>>> import numpy as np
>>> np.set_printoptions(precision=4, suppress=True, linewidth=120, legacy="1.25")
>>> rnd = lambda a: np.round(a, 4) + 0
>>> J = np.load("arr.npy")
>>> print(J)
[[ 0 -2  1]
 [ 1  0 -2]
 [-2  1  0]]
>>> w1 = np.array([[0, 2, 1, 1, 0, -2], [0, 2, -2, 2, 2, 1], [-2, 1, 2, -2, 0, 2]])
>>> beta = np.array([1, 2, 3, 2, 1, 3])
>>> hid = np.maximum(J @ w1 + beta, 0)
>>> print(np.linalg.matrix_rank(hid))
3
>>> Z = np.array([[0, 1, 0], [5, 5, 5], [5, 5, 3], [0, 4, 0], [5, 2, 5], [2, 0, 0]])
>>> print((hid @ Z).round(6).argmax(axis=1))
[0 1 0]
>>> f = np.array([-2, 0, 1])
>>> B = J + np.outer(f, np.eye(3)[2])
>>> print(B)
[[ 0. -2. -1.]
 [ 1.  0. -2.]
 [-2.  1.  1.]]
>>> print(np.linalg.matrix_rank(B - J))
1
>>> print(np.linalg.matrix_rank(np.linalg.inv(B) - np.linalg.inv(J), tol=1e-8))
1
>>> rng = np.random.default_rng(534)
>>> z = rng.permutation(3)
>>> print(z)
[1 2 0]
>>> B = J[z][:, z]
>>> print(np.diag(B))
[0 0 0]
>>> print(np.allclose(B, J))
True
>>> print(B)
[[ 0 -2  1]
 [ 1  0 -2]
 [-2  1  0]]
>>> print(J @ np.ones(3))
[-1. -1. -1.]
>>> print((J @ J)[0])
[-4  1  4]
>>> print(J @ (-1.0) ** np.arange(3))
[ 3. -1. -3.]
>>> X = np.array([[4, -5, 0], [-3, -5, 2], [-3, -5, 3]])
>>> ev, evecs = np.linalg.eig(X)
>>> print(rnd(ev))
[-5.      5.7913  1.2087]
>>> q = X.astype(float).copy()
>>> for j in range(3):
...     q[:, j] -= q[:, :j] @ (q[:, :j].T @ q[:, j])
...     q[:, j] /= np.linalg.norm(q[:, j])
... 
>>> print(rnd(q.T @ q))
[[1. 0. 0.]
 [0. 1. 0.]
 [0. 0. 1.]]
>>> print(rnd(q.T @ X))
[[ 5.831   1.715  -2.5725]
 [ 0.      8.4887 -2.4254]
 [ 0.      0.      0.7071]]
>>> z = rng.permutation(3)
>>> print(z)
[0 2 1]
>>> B = X[z][:, z]
>>> print(B)
[[ 4  0 -5]
 [-3  3 -5]
 [-3  2 -5]]
>>> print(rnd(np.linalg.det(B)), rnd(np.linalg.det(X[z])))
-35.0 35.0
>>> print(rnd(np.abs(np.linalg.eigvals(X)).max()))
5.7913
>>> print(np.allclose(X @ X.T, X.T @ X))
False
>>> print(X @ X)
[[ 31   5 -10]
 [ -3  30  -4]
 [ -6  25  -1]]
>>> print(rnd(np.sort(np.abs(np.linalg.eigvals(X)))))
[1.2087 5.     5.7913]
>>> print(np.trace(X))
2
>>> W0 = np.array([[3, -3, 0, 0], [-8, 8, 0, 0], [0, 0, 3, -3], [0, 0, -8, 8]])
>>> z = rng.permutation(4)
>>> print(z)
[0 3 1 2]
>>> B = W0[z][:, z]
>>> print(np.allclose(B, W0))
False
>>> print(rnd(np.sort(np.abs(np.linalg.eigvals(B)))))
[ 0.  0. 11. 11.]
>>> print(rnd(np.sort(np.abs(np.linalg.eigvals(W0)))))
[ 0.  0. 11. 11.]
>>> print(np.linalg.matrix_power(W0, 4))
[[  3993  -3993      0      0]
 [-10648  10648      0      0]
 [     0      0   3993  -3993]
 [     0      0 -10648  10648]]
>>> print((W0 + W0.T) / 2)
[[ 3.  -5.5  0.   0. ]
 [-5.5  8.   0.   0. ]
 [ 0.   0.   3.  -5.5]
 [ 0.   0.  -5.5  8. ]]
>>> hat = np.triu(np.array([[8, -7, -4, -4], [-7, 9, -4, 6], [3, -3, 8, 0], [-3, 1, -8, -3]]), 1) + np.eye(4)
>>> B = hat @ W0 @ np.linalg.inv(hat)
>>> print(rnd(np.linalg.det(B)))
0.0
>>> print(rnd(np.poly(B)))
[  1. -22. 121.   0.   0.]
>>> print(B)
[[   59.   354.  1672. -1908.]
 [   -8.   -48.  -284.   316.]
 [    0.     0.     3.    -3.]
 [    0.     0.    -8.     8.]]
>>> print(hat @ W0 - W0 @ hat)
[[ 56. -35.  20.  10.]
 [  0. -56. -60. -20.]
 [  0.   0.   0.   0.]
 [  0.   0.   0.   0.]]
>>> Uu, sv, Vh = np.linalg.svd(W0)
>>> evecs = Vh[:(sv > 1e-8).sum()]
>>> x = W0[0] + -1 * W0[2] + rng.integers(2) * np.eye(4)[3]
>>> print(x)
[ 3. -3. -3.  3.]
>>> print(np.linalg.matrix_rank(np.vstack([W0, x])))
2
>>> print(np.allclose(evecs.T @ evecs @ x, x))
True
>>> M = np.load("out16.npy")
>>> print(M)
[[4 6 3]
 [6 4 4]
 [3 4 6]]
>>> # symmetric, so the eigenvalues are real
>>> Uu, sv = np.linalg.svd(M)
Traceback (most recent call last):
  File "<python-input-67>", line 1, in <module>
    Uu, sv = np.linalg.svd(M)
    ^^^^^^
ValueError: too many values to unpack (expected 2)
>>> Uu, sv, Vh = np.linalg.svd(M, full_matrices=False)
>>> print(np.allclose(Uu * sv @ Vh, M))
True
>>> ev, evecs = np.linalg.eigh(M)
>>> x = np.array([-2, 1, -1])
>>> print(x @ M @ x)
6
>>> print(np.all(np.linalg.eigvalsh(M) > 0))
False
>>> ev, evecs = np.linalg.eigh(M)
>>> print(rnd(np.linalg.svd(M, compute_uv=False)))
[13.3487  2.7338  2.0826]
>>> print(np.unique(ev.round(6) + 0, return_counts=True)[1])
[1 1 1]
>>> print(rnd(np.abs(evecs[:, -1])))
[0.5672 0.6037 0.5602]
>>> print(rnd(np.linalg.eigvalsh(M @ M)))
[  4.3371   7.4738 178.189 ]
>>> print((ev > 1e-8).sum(), (ev < -1e-8).sum())
2 1
>>> z = rng.integers(0, 2, 4)
>>> F = np.triu((z[:, None] == z) & (rng.random((4, 4)) < 0.8), 1).astype(int)
>>> F += F.T
>>> print(F)
[[0 1 0 0]
 [1 0 0 0]
 [0 0 0 0]
 [0 0 0 0]]
>>> # rank 2
>>> rank = np.linalg.matrix_rank(F)
>>> print(rank)
2
>>> N = np.linalg.svd(F)[2][rank:].T
>>> print(np.linalg.matrix_rank(F.T @ F), np.linalg.matrix_rank(F @ F.T))
2 2
>>> print([int(np.linalg.matrix_rank(np.delete(F, i, axis=0))) for i in range(4)])
[1, 1, 2, 2]
>>> print(N @ N.T)
[[0. 0. 0. 0.]
 [0. 0. 0. 0.]
 [0. 0. 1. 0.]
 [0. 0. 0. 1.]]
>>> print(np.allclose(F @ N, 0))
True
>>> print(N.shape)
(4, 2)
>>> print(F @ N)
[[0. 0.]
 [0. 0.]
 [0. 0.]
 [0. 0.]]
>>> print(rnd(np.linalg.det(2 * F)), rnd(np.linalg.det(F)))
0.0 0.0
>>> print(rnd(np.linalg.det(F.T)))
0.0
>>> print(np.poly(F))
[ 1.  0. -1.  0.  0.]
>>> print(rnd(np.linalg.eigvals(F)))
[ 1. -1.  0.  0.]
>>> print(np.einsum("ij,ji->", F, F))
2
>>> print(rnd(np.linalg.eigvals(F).sum().real))
0.0
>>> print(np.kron(np.eye(2, dtype=int), F))
[[0 1 0 0 0 0 0 0]
 [1 0 0 0 0 0 0 0]
 [0 0 0 0 0 0 0 0]
 [0 0 0 0 0 0 0 0]
 [0 0 0 0 0 1 0 0]
 [0 0 0 0 1 0 0 0]
 [0 0 0 0 0 0 0 0]
 [0 0 0 0 0 0 0 0]]
>>> B = np.array([[0, 2, 4], [4, 5, 1]])
>>> Z = np.kron(B, F)
>>> print(np.linalg.matrix_rank(Z))
4
>>> print(Z.shape)
(8, 12)
>>> Uu, sv, Vh = np.linalg.svd(F)
>>> print(sv)
[1. 1. 0. 0.]
>>> B = Uu[:, :2] @ np.diag(sv[:2]) @ Vh[:2]
>>> print(np.abs(F - B).max())
0.0
>>> print(rnd(np.linalg.norm(F - B, 2)), sv[2])
0.0 0.0
>>> theta = np.radians(60)
>>> Rm = np.eye(4)
>>> Rm[2, 2] = Rm[3, 3] = np.cos(theta)
>>> Rm[2, 3], Rm[3, 2] = -np.sin(theta), np.sin(theta)
>>> print(rnd(Rm))
[[ 1.     0.     0.     0.   ]
 [ 0.     1.     0.     0.   ]
 [ 0.     0.     0.5   -0.866]
 [ 0.     0.     0.866  0.5  ]]
>>> B = F @ Rm.T
>>> print(np.abs(B - F).max(axis=0))
[0. 0. 0. 0.]
>>> K = np.array([[0.3, -0.8, -1.4],
...     [-1.6, -0.2, -1.3],
...     [-0.2, 1.8, 0.5],
...     [-1.2, 0.0, 0.5],
...     [0.8, 0.0, 0.9],
...     [0.9, -1.0, -0.7],
...     [-0.2, 0.7, -0.4],
...     [-0.9, -1.7, 0.4],
...     [-0.5, -1.3, 1.0],
...     [-0.6, 0.5, -1.6],
...     [-0.5, -0.4, -1.6],
...     [0.3, -0.3, -0.5],
...     [0.3, 0.8, 0.8],
...     [0.1, 1.4, 1.2],
...     [-1.1, 1.5, -0.5],
...     [-0.7, -0.9, -0.8],
...     [-0.7, -0.8, -1.0],
...     [-16.0, -26.0, 10.0],
...     [2.0, -0.6, 1.1],
...     [0.7, -0.9, -0.4],
...     [-0.4, -0.4, -0.2]])
>>> q, evecs = np.linalg.qr(K[:, :1])[0], np.linalg.qr(K[:, 1:])[0]
>>> sv = np.linalg.svd(q.T @ evecs, compute_uv=False)
>>> print((sv > 0.9).sum())
1
>>> print(rnd(np.linalg.norm(q @ q.T - evecs @ evecs.T, 2)))
1.0
>>> B = K / np.sqrt((K ** 2).mean(axis=1, keepdims=True))
>>> print(np.linalg.matrix_rank(B) == np.linalg.matrix_rank(K))
True
>>> print(rnd(B[0]))
[ 0.3168 -0.8448 -1.4785]
